$ ipython --no-banner

In [1]: import numpy as np

In [2]: import numpy.linalg as la

In [3]: np.set_printoptions(precision=2, suppress=True, linewidth=100, legacy="1.25")

In [4]: O, _ = la.qr(np.array([[-1.9, -0.1, -1.8], [0.1, 1.2, 0.4], [-0.5, 0.1, -0.3]]))

In [5]: evecs, _ = la.qr(np.array([[0.5, -1.4, -0.1], [-0.1, 0.1, 0.2], [0.6, -0.6, -0.4]]))

In [6]: sig = 5 * 0.9 ** np.arange(3)

In [7]: X = O[:, :3] * sig @ evecs[:3]

In [8]: print(X)
[[ 3.85  3.09 -0.27]
 [-0.42  0.01 -4.48]
 [-2.22  3.47  0.15]]

In [9]: rng = np.random.default_rng(10)

In [10]: M2 = X + rng.integers(-2, 3, (3, 1)) @ rng.integers(-2, 3, (1, 3))

In [11]: print(M2)
[[ 2.85  4.09  1.73]
 [-2.42  2.01 -0.48]
 [-1.22  2.47 -1.85]]

In [12]: print(np.round(la.svd(M2 - X, compute_uv=False), 2) + 0)
[6. 0. 0.]

In [13]: print(np.abs(M2 - X).sum(axis=1))
[4. 8. 4.]

In [14]: print(M2 - X)
[[-1.  1.  2.]
 [-2.  2.  4.]
 [ 1. -1. -2.]]

In [15]: O = X.astype(float).copy()

In [16]: for j in range(3):
    ...:     O[:, j] -= O[:, :j] @ (O[:, :j].T @ O[:, j])
    ...:     O[:, j] /= la.norm(O[:, j])
    ...: 

In [17]: print(np.round(O.T @ X, 2) + 0)
[[ 4.46  0.93  0.11]
 [ 0.    4.55 -0.11]
 [ 0.    0.    4.49]]

In [18]: Uu, sig, vt = la.svd(X, full_matrices=False)

In [19]: print(np.allclose(Uu * sig @ vt, X))
True

In [20]: J = np.load("mat.npy")

In [21]: print(J)
[[ 2  2  3]
 [ 3  3  4]
 [ 4  4  5]
 [-3 -3 -2]
 [-4 -4 -3]]

In [22]: # columns 0 and 1 are equal

In [23]: Uu, sig, vt = la.svd(J)

In [24]: print(np.argmax(sig[:-1] / (sig[1:] + 1e-6)) + 1)
2

In [25]: print(sig.round(2) + 0)
[12.95  1.78  0.  ]

In [26]: M2 = Uu[:, :2] @ np.diag(sig[:2]) @ vt[:2]

In [27]: print(la.matrix_rank(M2))
2

In [28]: print(M2)
[[ 2.  2.  3.]
 [ 3.  3.  4.]
 [ 4.  4.  5.]
 [-3. -3. -2.]
 [-4. -4. -3.]]

In [29]: print(round(float(la.norm(J - M2, 2)), 2), round(float(sig[2]), 2))
0.0 0.0

In [30]: print(la.matrix_rank(J, rtol=0.05))
2

In [31]: u, v = M2[0], M2[2]

In [32]: print(np.round(u @ u, 2))
17.0

In [33]: p = (u @ v) / (u @ u) * u

In [34]: print(np.outer(u, v))
[[ 8.  8. 10.]
 [ 8.  8. 10.]
 [12. 12. 15.]]

In [35]: print(p)
[3.65 3.65 5.47]

In [36]: print(la.matrix_rank(np.outer(u, v)))
1

In [37]: print(round(float((v - p) @ u), 2))
-0.0

In [38]: print(v - p)
[ 0.35  0.35 -0.47]

In [39]: u, v = J[3], J[1]

In [40]: print(u @ u)
22

In [41]: print(u @ v)
-26

In [42]: p = (u @ v) / (u @ u) * u

In [43]: print(np.round((v - p) @ u, 2))
0.0

In [44]: print(p)
[3.55 3.55 2.36]

In [45]: print(np.outer(u, v))
[[ -9  -9 -12]
 [ -9  -9 -12]
 [ -6  -6  -8]]

In [46]: print(v - p)
[-0.55 -0.55  1.64]

In [47]: print(np.round(la.norm(u + v) ** 2 + la.norm(u - v) ** 2, 2))
112.0

In [48]: print(la.matrix_rank(np.outer(u, v)))
1

In [49]: M2 = np.array([[2, -2, 2], [0, 1, -2]])

In [50]: Z = np.kron(M2, J)

In [51]: print(Z.shape)
(10, 9)

In [52]: arr = np.loadtxt("block11.csv", delimiter=",")

In [53]: print(arr)
[[4. 4. 5.]
 [4. 4. 4.]
 [5. 4. 4.]]

In [54]: # symmetric

In [55]: M2 = arr / la.norm(arr, axis=1, keepdims=True)

In [56]: gram = M2 @ M2.T

In [57]: print((gram - 2 * np.eye(3)).round(6).argmax(axis=1))
[1 0 1]

In [58]: print(round(float(np.degrees(np.arccos(np.clip(gram[2, 0], -1, 1)))), 2))
10.75

In [59]: print(gram)
[[1.   0.99 0.98]
 [0.99 1.   0.99]
 [0.98 0.99 1.  ]]

In [60]: print(gram[2])
[0.98 0.99 1.  ]

In [61]: evals, evecs = la.eig(arr)

In [62]: print(round(np.prod(evals), 2))
-4.0

In [63]: print(evals)
[12.68 -1.    0.32]

In [64]: W0 = np.load("dump.npy")

In [65]: print(W0)
[[-0.23 -0.31 -0.81 -0.31 -0.31]
 [-0.23 -0.31  0.39 -0.8   0.25]
 [-0.39 -0.54 -0.09  0.46  0.59]
 [-0.39  0.72 -0.29 -0.15  0.48]
 [-0.77  0.09  0.31  0.18 -0.51]]

In [66]: M2 = la.invert(W0)
---------------------------------------------------------------------------
AttributeError                            Traceback (most recent call last)
Cell In[66], line 1
----> 1 M2 = la.invert(W0)

AttributeError: module 'numpy.linalg' has no attribute 'invert'

In [67]: M2 = la.inv(W0)

In [68]: print(round(float(la.slogdet(W0)[0]), 2))
1.0

In [69]: print(round(float(la.cond(W0)), 2))
1.0

In [70]: print(round(float(la.det(W0) * la.det(M2)), 2))
1.0

In [71]: print(np.round(W0 @ M2, 2) + 0)
[[1. 0. 0. 0. 0.]
 [0. 1. 0. 0. 0.]
 [0. 0. 1. 0. 0.]
 [0. 0. 0. 1. 0.]
 [0. 0. 0. 0. 1.]]

In [72]: print(la.inv(M2))
[[-0.23 -0.31 -0.81 -0.31 -0.31]
 [-0.23 -0.31  0.39 -0.8   0.25]
 [-0.39 -0.54 -0.09  0.46  0.59]
 [-0.39  0.72 -0.29 -0.15  0.48]
 [-0.77  0.09  0.31  0.18 -0.51]]

In [73]: hat = np.triu(np.array([[2, 1, -2, 1, 0],
    ...:     [1, 1, -2, 2, 0],
    ...:     [1, 2, 0, -1, 1],
    ...:     [2, 2, -2, 1, 1],
    ...:     [2, -2, 2, 1, 2]]), 1) + np.eye(5)

In [74]: M2 = hat @ W0 @ la.inv(hat)

In [75]: print(np.poly(M2))
[ 1.    1.29  0.49 -0.49 -1.29 -1.  ]

In [76]: print(la.matrix_rank(M2))
5

In [77]: evals, evecs = la.eigh(arr)

In [78]: x0 = np.array([3, 6, -5])

In [79]: print(np.abs(arr).sum(axis=1).max(), round(np.abs(evals).max(), 2))
13.0 12.68

In [80]: print(evecs * np.maximum(evals, 0) @ evecs.T)
[[4.5 4.  4.5]
 [4.  4.  4. ]
 [4.5 4.  4.5]]

In [81]: print(la.eigvalsh(arr[1:, 1:]))
[0. 8.]

In [82]: M2 = np.array([[-5, -8], [-4, 3], [-6, 6], [-3, 0], [3, 3]])

In [83]: print(la.matrix_rank(np.vstack([W0, M2.T])))
5

In [84]: print(np.einsum("ij,ij->i", W0, W0))
[1. 1. 1. 1. 1.]

In [85]: print(W0 @ M2)
[[ 7.24 -4.88]
 [ 3.18  4.02]
 [ 5.    2.71]
 [ 2.69  4.96]
 [-0.49  6.79]]

In [86]: print(np.vstack([W0, M2.T]).shape)
(7, 5)

In [87]: feats = np.load("layer16.npy")

In [88]: print(feats)
[[-2  0  1  2 -1]
 [-2  2  0  2  2]]

In [89]: M2 = np.array([[1, 1, -2], [0, -2, 0]])

In [90]: Z = np.kron(M2, feats)

In [91]: print(Z.shape)
(4, 15)

In [92]: print(Z)
[[-2  0  1  2 -1 -2  0  1  2 -1  4  0 -2 -4  2]
 [-2  2  0  2  2 -2  2  0  2  2  4 -4  0 -4 -4]
 [ 0  0  0  0  0  4  0 -2 -4  2  0  0  0  0  0]
 [ 0  0  0  0  0  4 -4  0 -4 -4  0  0  0  0  0]]

In [93]: K = np.load("out9.npy")

In [94]: print(K)
[[ 0.22  0.99  0.93]
 [-0.12  2.57 -0.57]
 [ 1.41  1.49  0.3 ]
 [-4.56  1.72  2.05]
 [-1.51  2.59 -2.56]
 [ 0.1   3.41  0.98]
 [-2.97 -3.73 -2.14]
 [-5.91 -2.17  0.98]
 [-0.84 -1.78  0.13]
 [ 1.28  1.01 -0.67]
 [-0.47  3.09 -2.62]
 [-4.88  1.36 -0.18]]

In [95]: O, evecs = la.qr(K[:, :1])[0], la.qr(K[:, 1:])[0]

In [96]: sig = la.svd(O.T @ evecs, compute_uv=False)

In [97]: print(sig)
[0.13]

In [98]: print(np.degrees(np.arccos(sig.clip(0, 1))))
[82.69]

In [99]: print((sig > 0.9).sum())
0

In [100]: Ac = K - K.mean(axis=0)

In [101]: evecs = la.svd(Ac)[2][:2]

In [102]: M2 = Ac - Ac @ evecs.T @ evecs

In [103]: print(round(la.norm(M2) / la.norm(Ac), 2))
0.39

In [104]: O, r_ = la.qr(K)

In [105]: print(O @ r_)
[[ 0.22  0.99  0.93]
 [-0.12  2.57 -0.57]
 [ 1.41  1.49  0.3 ]
 [-4.56  1.72  2.05]
 [-1.51  2.59 -2.56]
 [ 0.1   3.41  0.98]
 [-2.97 -3.73 -2.14]
 [-5.91 -2.17  0.98]
 [-0.84 -1.78  0.13]
 [ 1.28  1.01 -0.67]
 [-0.47  3.09 -2.62]
 [-4.88  1.36 -0.18]]

In [106]: print(np.allclose(r_.T @ r_, K.T @ K))
True

In [107]: print(r_)
[[-9.76 -0.94  0.31]
 [ 0.   -8.03  0.37]
 [ 0.    0.   -5.07]]

In [108]: gram = np.cov(K, rowvar=False)

In [109]: print(gram.shape)
(3, 3)

In [110]: print(gram)
[[ 6.14  2.29 -0.74]
 [ 2.29  5.09 -0.03]
 [-0.74 -0.03  2.27]]

In [111]: print(np.argsort(-K.std(axis=0).round(6), kind="stable"))
[0 1 2]

In [112]: print(la.eigvalsh(gram)[::-1])
[8.03 3.42 2.05]

In [113]: x0 = np.array([-2, -3, 3])

In [114]: h1 = np.maximum(K @ x0, 0)

In [115]: print(np.tanh(K @ x0))
[-0.55 -1.   -1.    1.   -1.   -1.    1.    1.    1.   -1.   -1.    1.  ]

In [116]: print(np.maximum(K @ (3 * x0), 0))
[ 0.    0.    0.   30.33  0.    0.   32.13 63.81 22.23  0.    0.   15.42]

In [117]: O, _ = la.qr(np.array([[-0.4, 0.1, -0.9, -0.4, -1.4],
     ...:     [-0.7, 0.2, -0.8, 1.0, 1.2],
     ...:     [-1.0, 0.5, 0.1, -0.7, -0.3],
     ...:     [1.3, -1.0, 0.3, -1.7, -0.1],
     ...:     [-0.1, 0.7, 0.4, -1.1, -1.9]]))

In [118]: M = -1 * O

In [119]: print(M)
[[ 0.22  0.2  -0.68  0.51  0.44]
 [ 0.38  0.31 -0.37 -0.13 -0.77]
 [ 0.55  0.15  0.6   0.56 -0.05]
 [-0.71  0.28  0.04  0.54 -0.34]
 [ 0.05 -0.87 -0.17  0.34 -0.3 ]]

In [120]: M2 = np.array([[-5, 6, 3], [-6, 2, 7], [0, 8, 1], [7, -7, -8], [-3, -1, -5]])

In [121]: print(np.einsum("ik,kj->ji", M, M2))
[[-0.04 -2.34  0.42  6.72  8.25]
 [-7.74  1.57  4.54 -6.86 -4.88]
 [-4.88  7.83 -0.91 -2.77 -7.37]]

In [122]: print(la.matrix_rank(np.vstack([M, M2.T])))
5

In [123]: print(M2.T @ M.T)
[[-0.04 -2.34  0.42  6.72  8.25]
 [-7.74  1.57  4.54 -6.86 -4.88]
 [-4.88  7.83 -0.91 -2.77 -7.37]]

In [124]: print(np.einsum("ij,ij->i", M, M))
[1. 1. 1. 1. 1.]

In [125]: print(np.einsum("ij->j", M))
[ 0.49  0.07 -0.59  1.83 -1.03]

In [126]: print(la.matrix_rank(M @ M2))
3

In [127]: lab = rng.permutation(5)

In [128]: print(lab)
[1 3 2 4 0]

In [129]: M2 = M[lab][:, lab]

In [130]: print(M2)
[[ 0.31 -0.13 -0.37 -0.77  0.38]
 [ 0.28  0.54  0.04 -0.34 -0.71]
 [ 0.15  0.56  0.6  -0.05  0.55]
 [-0.87  0.34 -0.17 -0.3   0.05]
 [ 0.2   0.51 -0.68  0.44  0.22]]

In [131]: print(np.round(la.det(M2), 2), round(la.det(M[lab]), 2))
-1.0 1.0

In [132]: print(np.allclose(M2, M))
False

In [133]: print(np.allclose(M @ M.T, M.T @ M))
True

In [134]: print(M @ M)
[[-0.59 -0.24 -0.69  0.13 -0.33]
 [ 0.04  0.76 -0.48 -0.39  0.22]
 [ 0.11  0.45 -0.04  0.88 -0.09]
 [-0.43  0.41  0.48 -0.2  -0.61]
 [-0.67  0.07  0.25  0.13  0.68]]

In [135]: assert M == M.T
---------------------------------------------------------------------------
ValueError                                Traceback (most recent call last)
Cell In[135], line 1
----> 1 assert M == M.T

ValueError: The truth value of an array with more than one element is ambiguous. Use a.any() or a.all()
